In [1]: import numpy as np

In [2]: np.set_printoptions(precision=1, suppress=True, linewidth=200, legacy="1.25")

In [3]: X = np.loadtxt("sample1.csv", delimiter=",")

In [4]: X
Out[4]: 
array([[0., 0., 1.],
       [0., 0., 1.],
       [1., 1., 0.]])

In [5]: rng = np.random.default_rng(68860)

In [6]: labels = rng.permutation(3)

In [7]: labels
Out[7]: array([2, 1, 0])

In [8]: M2 = X[labels][:, labels]

In [9]: np.allclose(M2, X)
Out[9]: False

In [10]: M2
Out[10]: 
array([[0., 1., 1.],
       [1., 0., 0.],
       [1., 0., 0.]])

In [11]: round(np.linalg.det(M2), 1), round(float(np.linalg.det(X[labels])), 1)
Out[11]: (0.0, 0.0)

In [12]: np.sort(np.abs(np.linalg.eigvals(M2)))
Out[12]: array([0. , 1.4, 1.4])

In [13]: f = np.array([4, -7, -7])

In [14]: np.correlate(X[0], X[1], "full")
Out[14]: array([0., 0., 1., 0., 0.])

In [15]: np.array([np.convolve(row, f, "same") for row in X])
Out[15]: 
array([[  0.,   4.,  -7.],
       [  0.,   4.,  -7.],
       [ -3., -14.,  -7.]])

In [16]: np.polyval(f, X[0])
Out[16]: array([ -7.,  -7., -10.])

In [17]: evals, V = np.linalg.eigh(X)

In [18]: x = np.array([2, 0, 1])

In [19]: V * np.maximum(evals, 0) @ V.T
Out[19]: 
array([[0.4, 0.4, 0.5],
       [0.4, 0.4, 0.5],
       [0.5, 0.5, 0.7]])

In [20]: x @ X @ x / (x @ x), round(evals[0], 1), np.round(evals[-1], 1)
Out[20]: (0.8, -1.4, 1.4)

In [21]: (np.sign(V[:, -1].round(6)) == np.sign(V[0, -1].round(6))).astype(int)
Out[21]: array([1, 1, 1])

In [22]: round(np.trace(np.linalg.pinv(X) @ X), 1)
Out[22]: 2.0

In [23]: np.unique(X.round(6), axis=0).shape
Out[23]: (2, 3)

In [24]: np.allclose(X[:-1].T @ np.linalg.lstsq(X[:-1].T, X[-1])[0], X[-1])
Out[24]: False

In [25]: X @ np.linalg.pinv(X) @ X
Out[25]: 
array([[0., 0., 1.],
       [0., 0., 1.],
       [1., 1., 0.]])

In [26]: np.linalg.inv(X)
LinAlgError: Singular matrix


In [27]: Uu, sigma, VT = np.linalg.svd(X)

In [28]: np.argmax(sigma[:-1] / (sigma[1:] + 1e-6)) + 1
Out[28]: 2

In [29]: sigma
Out[29]: array([ 1.4,  1.4, -0. ])

In [30]: M2 = Uu[:, :2] @ np.diag(sigma[:2]) @ VT[:2]

In [31]: round(np.linalg.norm(X - M2, 2), 1), sigma[2]
Out[31]: (0.0, -0.0)

In [32]: M2
Out[32]: 
array([[0., 0., 1.],
       [0., 0., 1.],
       [1., 1., 0.]])

In [33]: np.linalg.matrix_rank(X, rtol=0.05)
Out[33]: 2

In [34]: np.abs(X - M2).max()
Out[34]: 0.0

In [35]: np.linalg.matrix_rank(M2)
Out[35]: 2

In [36]: F = np.load("out3.npy")

In [37]: F
Out[37]: 
array([[  8,   6,   8,  18],
       [  0,   0,   0,   0],
       [  4,   3,   4,   9],
       [ -8,  -6,  -8, -18],
       [  4,   3,   4,   9]])

In [38]: rk = np.linalg.matrix_rank(F)

In [39]: rk
Out[39]: 1

In [40]: ns = np.linalg.svd(F)[2][rk:].T

In [41]: [int(np.linalg.matrix_rank(np.delete(F, i, axis=0))) for i in range(5)]
Out[41]: [1, 1, 1, 1, 1]

In [42]: np.allclose(F @ ns, 0)
Out[42]: True

In [43]: np.round(F @ ns, 1) + 0
Out[43]: 
array([[0., 0., 0.],
       [0., 0., 0.],
       [0., 0., 0.],
       [0., 0., 0.],
       [0., 0., 0.]])

In [44]: [int(np.linalg.matrix_rank(F[:i])) for i in range(1, len(F) + 1)]
Out[44]: [1, 1, 1, 1, 1]

In [45]: [int(np.linalg.matrix_rank(F[:, :j + 1])) for j in range(4)]
Out[45]: [1, 1, 1, 1]

In [46]: Uu, sigma, VT = np.linalg.svd(F)

In [47]: V = VT[:(sigma > 1e-8).sum()]

In [48]: x = F[1] + 5 * F[3] + rng.integers(2) * np.eye(4)[0]

In [49]: x
Out[49]: array([-40., -30., -40., -90.])

In [50]: np.allclose(V.T @ V @ x, x)
Out[50]: True

In [51]: V.T @ V
Out[51]: 
array([[0.1, 0.1, 0.1, 0.3],
       [0.1, 0.1, 0.1, 0.2],
       [0.1, 0.1, 0.1, 0.3],
       [0.3, 0.2, 0.3, 0.7]])

In [52]: np.diag(V.T @ V)
Out[52]: array([0.1, 0.1, 0.1, 0.7])

In [53]: E = np.array([[-9, -8, -9, 3, 8, 0],
    ...:     [-8, -9, -8, -9, 3, 8],
    ...:     [-9, -8, -9, -8, -9, 3],
    ...:     [3, -9, -8, -9, -8, -9],
    ...:     [8, 3, -9, -8, -9, -8],
    ...:     [0, 8, 3, -9, -8, -9]])

In [54]: f, v = E[2], E[3]

In [55]: f @ v
Out[55]: 234

In [56]: pr = (f @ v) / (f @ f) * f

In [57]: pr
Out[57]: array([-5.5, -4.9, -5.5, -4.9, -5.5,  1.8])

In [58]: np.linalg.matrix_rank(np.outer(f, v))
Out[58]: 1

In [59]: v - pr
Out[59]: array([  8.5,  -4.1,  -2.5,  -4.1,  -2.5, -10.8])

In [60]: t = np.radians(180)

In [61]: R = np.eye(6)

In [62]: R[5, 5] = R[2, 2] = np.cos(t)

In [63]: R[5, 2], R[2, 5] = -np.sin(t), np.sin(t)

In [64]: R.round(1) + 0
Out[64]: 
array([[ 1.,  0.,  0.,  0.,  0.,  0.],
       [ 0.,  1.,  0.,  0.,  0.,  0.],
       [ 0.,  0., -1.,  0.,  0.,  0.],
       [ 0.,  0.,  0.,  1.,  0.,  0.],
       [ 0.,  0.,  0.,  0.,  1.,  0.],
       [ 0.,  0.,  0.,  0.,  0., -1.]])

In [65]: M2 = E @ R.T

In [66]: np.linalg.svd(E, compute_uv=False), np.linalg.svd(M2, compute_uv=False)
Out[66]: 
(array([30.5, 28.7, 12.9,  8.7,  7.2,  6.1]),
 array([30.5, 28.7, 12.9,  8.7,  7.2,  6.1]))

In [67]: np.abs(M2 - E).max(axis=0)
Out[67]: array([ 0.,  0., 18.,  0.,  0., 18.])

In [68]: evals, V = np.linalg.eigh(E)

In [69]: x = np.array([0, -1, 2, 2, 2, 1])

In [70]: np.abs(E).sum(axis=1).max(), round(float(np.abs(evals).max()), 1)
Out[70]: (46, 30.5)

In [71]: x @ E @ x
Out[71]: -342

In [72]: round(x @ E @ x / (x @ x), 1), round(evals[0], 1), round(float(evals[-1]), 1)
Out[72]: (-24.4, -30.5, 12.9)

In [73]: np.round(np.abs(np.linalg.eigvals(E)).max(), 1)
Out[73]: 30.5

In [74]: np.linalg.determinant(E)
AttributeError: module 'numpy.linalg' has no attribute 'determinant'


In [75]: (E + E.T) / 2
Out[75]: 
array([[-9., -8., -9.,  3.,  8.,  0.],
       [-8., -9., -8., -9.,  3.,  8.],
       [-9., -8., -9., -8., -9.,  3.],
       [ 3., -9., -8., -9., -8., -9.],
       [ 8.,  3., -9., -8., -9., -8.],
       [ 0.,  8.,  3., -9., -8., -9.]])

In [76]: np.sort(np.abs(np.linalg.eigvals(E)))
Out[76]: array([ 6.1,  7.2,  8.7, 12.9, 28.7, 30.5])

In [77]: E @ E
Out[77]: 
array([[ 299,  213,  130,   26, -111, -182],
       [ 213,  363,  285,  106,  -38, -111],
       [ 130,  285,  380,  234,  106,   26],
       [  26,  106,  234,  380,  285,  130],
       [-111,  -38,  106,  285,  363,  213],
       [-182, -111,   26,  130,  213,  299]])

In [78]: np.trace(E)
Out[78]: -54

In [79]: J = np.loadtxt("layer2.csv", delimiter=",")

In [80]: J.round(1) + 0
Out[80]: 
array([[ 0. ,  0. ,  0.1,  0. ,  0. ,  0. ],
       [ 0. ,  0. , -0.1,  0. ,  0. ,  0. ],
       [ 0.1, -0.1,  0.8,  0.2, -0.3, -0.2],
       [ 0. ,  0. ,  0.2,  0. , -0.1, -0.1],
       [ 0. ,  0. , -0.3, -0.1,  0.1,  0.1],
       [ 0. ,  0. , -0.2, -0.1,  0.1,  0.1]])

In [81]: Uu, sigma, VT = np.linalg.svd(J)

In [82]: np.argmax(sigma[:-1] / (sigma[1:] + 1e-6)) + 1
Out[82]: 1

In [83]: M2 = Uu[:, :1] @ np.diag(sigma[:1]) @ VT[:1]

In [84]: round(float(np.linalg.norm(J - M2, 2)), 1), round(float(sigma[1]), 1)
Out[84]: (0.0, 0.0)

In [85]: np.round(np.abs(J - M2).max(), 1)
Out[85]: 0.0
